% ipython --no-banner

In [1]: import numpy as np

In [2]: import numpy.linalg as la

In [3]: np.set_printoptions(precision=3, suppress=True, linewidth=140)

In [4]: def rnd(a):
   ...:     return np.round(a, 3) + 0
   ...: 

In [5]: W0 = np.array([[7, 5, 6, -6, -8],
   ...:     [2, 2, 5, 2, 4],
   ...:     [-1, -7, -7, 3, 2],
   ...:     [8, 2, -4, 7, 8]])

In [6]: W0[:, 3] = 2 * W0[:, 1]

In [7]: W0
Out[7]: 
array([[  7,   5,   6,  10,  -8],
       [  2,   2,   5,   4,   4],
       [ -1,  -7,  -7, -14,   2],
       [  8,   2,  -4,   4,   8]])

In [8]: f, v = W0[1], W0[3]

In [9]: f @ v
Out[9]: np.int64(48)

In [10]: f @ f
Out[10]: np.int64(65)

In [11]: pr = (f @ v) / (f @ f) * f

In [12]: rnd(la.norm(f + v) ** 2 + la.norm(f - v) ** 2)
Out[12]: np.float64(458.0)

In [13]: rnd(pr)
Out[13]: array([1.477, 1.477, 3.692, 2.954, 2.954])

In [14]: np.outer(f, v)
Out[14]: 
array([[ 16,   4,  -8,   8,  16],
       [ 16,   4,  -8,   8,  16],
       [ 40,  10, -20,  20,  40],
       [ 32,   8, -16,  16,  32],
       [ 32,   8, -16,  16,  32]])

In [15]: out = W0 / la.norm(W0, axis=1, keepdims=True)

In [16]: C2 = out @ out.T

In [17]: (C2 - 2 * np.eye(4)).round(6).argmax(axis=1)
Out[17]: array([1, 3, 3, 1])

In [18]: rnd(np.degrees(np.arccos(np.clip(C2[3, 0], -1, 1))))
Out[18]: np.float64(85.129)

In [19]: (np.abs(C2) > 0.9).astype(int)
Out[19]: 
array([[1, 0, 0, 0],
       [0, 1, 0, 0],
       [0, 0, 1, 0],
       [0, 0, 0, 1]])

In [20]: T = np.stack([W0, -3 * W0, W0[::-1]])

In [21]: T.shape
Out[21]: (3, 4, 5)

In [22]: np.einsum("bij,cij->bc", T, T)
Out[22]: 
array([[  802, -2406,  -162],
       [-2406,  7218,   486],
       [ -162,   486,   802]])

In [23]: la.matrix_rank(T.reshape(3, -1))
Out[23]: np.int64(2)

In [24]: (T @ W0.T).shape
Out[24]: (3, 4, 4)

In [25]: x = np.array([-2, 3, -3, 3, 3])

In [26]: h = np.maximum(W0 @ x, 0)

In [27]: W0 * (h > 1e-9)[:, None]
Out[27]: 
array([[ 0,  0,  0,  0,  0],
       [ 2,  2,  5,  4,  4],
       [ 0,  0,  0,  0,  0],
       [ 8,  2, -4,  4,  8]])

In [28]: np.maximum(W0 @ (3 * x), 0)
Out[28]: array([  0,  33,   0, 114])

In [29]: np.maximum(W0 @ x, 0) - np.maximum(-W0 @ x, 0)
Out[29]: array([-11,  11, -34,  38])

In [30]: W0.T @ h
Out[30]: array([326,  98, -97, 196, 348])

In [31]: J = np.array([[1.0, 0.0, 0.0, 0.0],
    ...:     [-1.0, 1.0, 1.0, 0.0],
    ...:     [-1.0, 0.0, 2.0, 0.0],
    ...:     [1.0, 0.0, -1.0, 1.0]])

In [32]: w1 = np.array([[2, -3], [-2, -1], [1, 0], [-2, 0]])

In [33]: beta = np.array([1, 1])

In [34]: hid = np.maximum(J @ w1 + beta, 0)

In [35]: (hid > 0).mean(axis=0)
Out[35]: array([0.5, 0.5])

In [36]: hid
Out[36]: 
array([[3., 0.],
       [0., 3.],
       [1., 4.],
       [0., 0.]])

In [37]: W2 = np.array([[4, 3], [1, 3]])

In [38]: (hid @ W2).round(6).argmax(axis=1)
Out[38]: array([0, 1, 1, 0])
